% ipython --no-banner

In [1]: import numpy as np

In [2]: np.set_printoptions(precision=3, suppress=True, linewidth=100, floatmode="fixed")

In [3]: tidy = lambda a: np.round(a, 3) + 0

In [4]: E = np.load("mat.npy")

In [5]: E
Out[5]: 
array([[ 3,  2,  3,  2,  1,  3,  2,  1,  2],
       [-1, -2, -1, -2, -3, -1, -2, -3, -2],
       [ 4,  3,  4,  3,  2,  4,  3,  2,  3],
       [ 3,  2,  3,  2,  1,  3,  2,  1,  2],
       [ 4,  3,  4,  3,  2,  4,  3,  2,  3],
       [ 3,  2,  3,  2,  1,  3,  2,  1,  2],
       [-1, -2, -1, -2, -3, -1, -2, -3, -2],
       [ 4,  3,  4,  3,  2,  4,  3,  2,  3],
       [ 0, -1,  0, -1, -2,  0, -1, -2, -1],
       [ 5,  4,  5,  4,  3,  5,  4,  3,  4],
       [ 0, -1,  0, -1, -2,  0, -1, -2, -1],
       [-1, -2, -1, -2, -3, -1, -2, -3, -2],
       [ 4,  3,  4,  3,  2,  4,  3,  2,  3],
       [ 5,  4,  5,  4,  3,  5,  4,  3,  4],
       [ 4,  3,  4,  3,  2,  4,  3,  2,  3],
       [ 4,  3,  4,  3,  2,  4,  3,  2,  3]])

In [6]: # column 2 repeats column 0

In [7]: Uu, sig, vt = np.linalg.svd(E)

In [8]: np.argmax(sig[:-1] / (sig[1:] + 1e-6)) + 1
Out[8]: np.int64(2)

In [9]: B = Uu[:, :2] @ np.diag(sig[:2]) @ vt[:2]

In [10]: tidy(B)
Out[10]: 
array([[ 3.000,  2.000,  3.000,  2.000,  1.000,  3.000,  2.000,  1.000,  2.000],
       [-1.000, -2.000, -1.000, -2.000, -3.000, -1.000, -2.000, -3.000, -2.000],
       [ 4.000,  3.000,  4.000,  3.000,  2.000,  4.000,  3.000,  2.000,  3.000],
       [ 3.000,  2.000,  3.000,  2.000,  1.000,  3.000,  2.000,  1.000,  2.000],
       [ 4.000,  3.000,  4.000,  3.000,  2.000,  4.000,  3.000,  2.000,  3.000],
       [ 3.000,  2.000,  3.000,  2.000,  1.000,  3.000,  2.000,  1.000,  2.000],
       [-1.000, -2.000, -1.000, -2.000, -3.000, -1.000, -2.000, -3.000, -2.000],
       [ 4.000,  3.000,  4.000,  3.000,  2.000,  4.000,  3.000,  2.000,  3.000],
       [ 0.000, -1.000,  0.000, -1.000, -2.000,  0.000, -1.000, -2.000, -1.000],
       [ 5.000,  4.000,  5.000,  4.000,  3.000,  5.000,  4.000,  3.000,  4.000],
       [ 0.000, -1.000,  0.000, -1.000, -2.000,  0.000, -1.000, -2.000, -1.000],
       [-1.000, -2.000, -1.000, -2.000, -3.000, -1.000, -2.000, -3.000, -2.000],
       [ 4.000,  3.000,  4.000,  3.000,  2.000,  4.000,  3.000,  2.000,  3.000],
       [ 5.000,  4.000,  5.000,  4.000,  3.000,  5.000,  4.000,  3.000,  4.000],
       [ 4.000,  3.000,  4.000,  3.000,  2.000,  4.000,  3.000,  2.000,  3.000],
       [ 4.000,  3.000,  4.000,  3.000,  2.000,  4.000,  3.000,  2.000,  3.000]])

In [11]: m1 = np.loadtxt("arr.csv", delimiter=",")

In [12]: m1
Out[12]: 
array([[ 0.690,  0.770, -1.080, -1.180,  0.550,  0.810,  0.490,  1.850,  0.540,  0.470,  0.510],
       [-2.530, -0.870,  1.740,  3.000, -1.870, -1.650, -1.390, -3.530, -1.560, -1.230, -1.090],
       [ 1.760,  0.860, -1.500, -2.260,  1.320,  1.320,  1.020,  2.880,  1.140,  0.920,  0.860],
       [-1.860,  0.090,  0.450,  1.710, -1.320, -0.720, -0.870, -1.380, -0.990, -0.720, -0.510],
       [ 4.320, -0.020, -1.260, -4.100,  3.080,  1.800,  2.060,  3.520,  2.340,  1.720,  1.260],
       [ 1.120,  1.080, -1.560, -1.800,  0.880,  1.200,  0.760,  2.720,  0.840,  0.720,  0.760],
       [-3.080,  2.890, -2.370,  0.970, -1.980,  0.660, -0.870,  2.280, -1.050, -0.500,  0.250],
       [-3.080,  2.890, -2.370,  0.970, -1.980,  0.660, -0.870,  2.280, -1.050, -0.500,  0.250],
       [ 3.020, -2.320,  1.740, -1.300,  1.980, -0.300,  0.960, -1.380,  1.140,  0.620, -0.040],
       [-2.140, -0.180,  0.840,  2.160, -1.540, -1.020, -1.060, -2.060, -1.200, -0.900, -0.700],
       [ 2.410, -0.920,  0.330, -1.670,  1.650,  0.390,  0.960,  0.450,  1.110,  0.730,  0.340],
       [-0.420,  1.060, -1.080, -0.320, -0.220,  0.540,  0.020,  1.420,  0.000,  0.100,  0.300],
       [ 2.190,  1.170, -1.980, -2.880,  1.650,  1.710,  1.290,  3.750,  1.440,  1.170,  1.110],
       [-0.150, -0.040,  0.090,  0.170, -0.110, -0.090, -0.080, -0.190, -0.090, -0.070, -0.060]])

In [13]: # null space of dimension 9

In [14]: t3 = np.stack([m1, -2 * m1, m1[::-1]])

In [15]: tidy(np.linalg.norm(t3, axis=(1, 2)))
Out[15]: array([19.421, 38.842, 19.421])

In [16]: B = np.array([[3, 1],
    ...:     [1, 0],
    ...:     [3, 3],
    ...:     [2, 1],
    ...:     [2, 2],
    ...:     [2, 2],
    ...:     [3, 4],
    ...:     [2, 2],
    ...:     [3, 2],
    ...:     [4, 5],
    ...:     [3, 0]])

In [17]: np.linalg.matrix_rank(np.vstack([m1, B.T]))
Out[17]: np.int64(4)

In [18]: np.linalg.matrix_rank(m1 @ B)
Out[18]: np.int64(2)

In [19]: np.vstack([m1, B.T]).shape
Out[19]: (16, 11)

In [20]: Uu, sig, vt = np.linalg.svd(m1, full_matrices=False)

In [21]: print(np.allclose(Uu * sig @ vt, m1))
True

In [22]: tidy(Uu.T @ m1 @ vt.T)
Out[22]: 
array([[16.273,  0.000,  0.000,  0.000,  0.000,  0.000,  0.000,  0.000,  0.000,  0.000,  0.000],
       [ 0.000, 10.599,  0.000,  0.000,  0.000,  0.000,  0.000,  0.000,  0.000,  0.000,  0.000],
       [ 0.000,  0.000,  0.000,  0.000,  0.000,  0.000,  0.000,  0.000,  0.000,  0.000,  0.000],
       [ 0.000,  0.000,  0.000,  0.000,  0.000,  0.000,  0.000,  0.000,  0.000,  0.000,  0.000],
       [ 0.000,  0.000,  0.000,  0.000,  0.000,  0.000,  0.000,  0.000,  0.000,  0.000,  0.000],
       [ 0.000,  0.000,  0.000,  0.000,  0.000,  0.000,  0.000,  0.000,  0.000,  0.000,  0.000],
       [ 0.000,  0.000,  0.000,  0.000,  0.000,  0.000,  0.000,  0.000,  0.000,  0.000,  0.000],
       [ 0.000,  0.000,  0.000,  0.000,  0.000,  0.000,  0.000,  0.000,  0.000,  0.000,  0.000],
       [ 0.000,  0.000,  0.000,  0.000,  0.000,  0.000,  0.000,  0.000,  0.000,  0.000,  0.000],
       [ 0.000,  0.000,  0.000,  0.000,  0.000,  0.000,  0.000,  0.000,  0.000,  0.000,  0.000],
       [ 0.000,  0.000,  0.000,  0.000,  0.000,  0.000,  0.000,  0.000,  0.000,  0.000,  0.000]])

In [23]: print(tidy(sig))
[16.273 10.599  0.000  0.000  0.000  0.000  0.000  0.000  0.000  0.000  0.000]

In [24]: M = np.loadtxt("dump.csv", delimiter=",")

In [25]: M
Out[25]: 
array([[3.000, 1.000, 0.000, 0.000, 0.000, 0.000, 0.000, 0.000],
       [1.000, 0.000, 0.000, 0.000, 0.000, 0.000, 0.000, 1.000],
       [0.000, 0.000, 1.000, 0.000, 3.000, 0.000, 1.000, 0.000],
       [0.000, 0.000, 0.000, 1.000, 0.000, 2.000, 0.000, 0.000],
       [0.000, 0.000, 1.000, 0.000, 0.000, 0.000, 3.000, 0.000],
       [0.000, 0.000, 0.000, 0.000, 0.000, 0.000, 0.000, 0.000],
       [0.000, 0.000, 0.000, 0.000, 3.000, 0.000, 3.000, 0.000],
       [3.000, 2.000, 0.000, 0.000, 0.000, 0.000, 0.000, 1.000]])

In [26]: # rank 7

In [27]: Uu, sig, vt = np.linalg.svd(M)

In [28]: np.argmax(sig[:-1] / (sig[1:] + 1e-6)) + 1
Out[28]: np.int64(7)

In [29]: B = Uu[:, :7] @ np.diag(sig[:7]) @ vt[:7]

In [30]: tidy(B)
Out[30]: 
array([[3.000, 1.000, 0.000, 0.000, 0.000, 0.000, 0.000, 0.000],
       [1.000, 0.000, 0.000, 0.000, 0.000, 0.000, 0.000, 1.000],
       [0.000, 0.000, 1.000, 0.000, 3.000, 0.000, 1.000, 0.000],
       [0.000, 0.000, 0.000, 1.000, 0.000, 2.000, 0.000, 0.000],
       [0.000, 0.000, 1.000, 0.000, 0.000, 0.000, 3.000, 0.000],
       [0.000, 0.000, 0.000, 0.000, 0.000, 0.000, 0.000, 0.000],
       [0.000, 0.000, 0.000, 0.000, 3.000, 0.000, 3.000, 0.000],
       [3.000, 2.000, 0.000, 0.000, 0.000, 0.000, 0.000, 1.000]])

In [31]: print(tidy(np.abs(M - B).max()))
0.0

In [32]: tidy(np.linalg.norm(M - B, 2)), sig[7]
Out[32]: (np.float64(0.0), np.float64(-0.0))

In [33]: tidy(np.linalg.norm(M - B) / np.linalg.norm(M))
Out[33]: np.float64(0.0)

In [34]: tidy(np.linalg.norm(M, 2) / np.linalg.norm(M))
Out[34]: np.float64(0.669)

In [35]: np.linalg.matrix_rank(M, rtol=0.1)
Out[35]: np.int64(7)

In [36]: print((M != 0).astype(int))
[[1 1 0 0 0 0 0 0]
 [1 0 0 0 0 0 0 1]
 [0 0 1 0 1 0 1 0]
 [0 0 0 1 0 1 0 0]
 [0 0 1 0 0 0 1 0]
 [0 0 0 0 0 0 0 0]
 [0 0 0 0 1 0 1 0]
 [1 1 0 0 0 0 0 1]]

In [37]: M @ M
Out[37]: 
array([[10.000,  3.000,  0.000,  0.000,  0.000,  0.000,  0.000,  1.000],
       [ 6.000,  3.000,  0.000,  0.000,  0.000,  0.000,  0.000,  1.000],
       [ 0.000,  0.000,  4.000,  0.000,  6.000,  0.000, 13.000,  0.000],
       [ 0.000,  0.000,  0.000,  1.000,  0.000,  2.000,  0.000,  0.000],
       [ 0.000,  0.000,  1.000,  0.000, 12.000,  0.000, 10.000,  0.000],
       [ 0.000,  0.000,  0.000,  0.000,  0.000,  0.000,  0.000,  0.000],
       [ 0.000,  0.000,  3.000,  0.000,  9.000,  0.000, 18.000,  0.000],
       [14.000,  5.000,  0.000,  0.000,  0.000,  0.000,  0.000,  3.000]])

In [38]: tidy(np.sort(np.linalg.eigvals(M).real))
Out[38]: array([-2.390, -0.903,  0.000,  1.000,  1.194,  1.212,  3.709,  5.179])

In [39]: tidy(np.linalg.det(M))
Out[39]: np.float64(0.0)
